$ python3 -q
>>> import numpy as np
>>> np.set_printoptions(precision=2, suppress=True, linewidth=100, sign=" ")
>>> rd = lambda a: np.round(a, 2) + 0
>>> M = np.load("block4.npy")
>>> print(M)
[[ 0  3 -4  5]
 [ 0  0  1  3]
 [ 0  0  0 -2]
 [ 0  0  0  0]]
>>> print(np.allclose(M @ M.T, M.T @ M))
False
>>> print(np.trace(M))
0
>>> print(rd(np.sort(np.abs(np.linalg.eigvals(M)))))
[ 0.  0.  0.  0.]
>>> print(np.linalg.matrix_power(M, 3))
[[ 0  0  0 -6]
 [ 0  0  0  0]
 [ 0  0  0  0]
 [ 0  0  0  0]]
>>> print(M @ M)
[[ 0  0  3 17]
 [ 0  0  0 -2]
 [ 0  0  0  0]
 [ 0  0  0  0]]
>>> print(rd(np.linalg.det(M)))
0.0
>>> m1 = np.load("data.npy")
>>> print(m1)
[[  0   1   0  -3]
 [  8   9   8   5]
 [ -9  -8  -9 -12]
 [  3   4   3   0]]
>>> rank = np.linalg.matrix_rank(m1)
>>> print(rank)
2
>>> ns = np.linalg.svd(m1)[2][rank:].T
>>> print(rd(m1 @ ns))
[[ 0.  0.]
 [ 0.  0.]
 [ 0.  0.]
 [ 0.  0.]]
>>> print(np.allclose(m1 @ ns, 0))
True
>>> print([int(np.linalg.matrix_rank(m1[:, :j + 1])) for j in range(4)])
[1, 2, 2, 2]
>>> print(rd(ns @ ns.T))
[[ 0.72 -0.33 -0.28 -0.11]
 [-0.33  0.5  -0.33  0.17]
 [-0.28 -0.33  0.72 -0.11]
 [-0.11  0.17 -0.11  0.06]]
>>> print(np.linalg.matrix_rank(m1.T @ m1), np.linalg.matrix_rank(m1 @ m1.T))
2 2
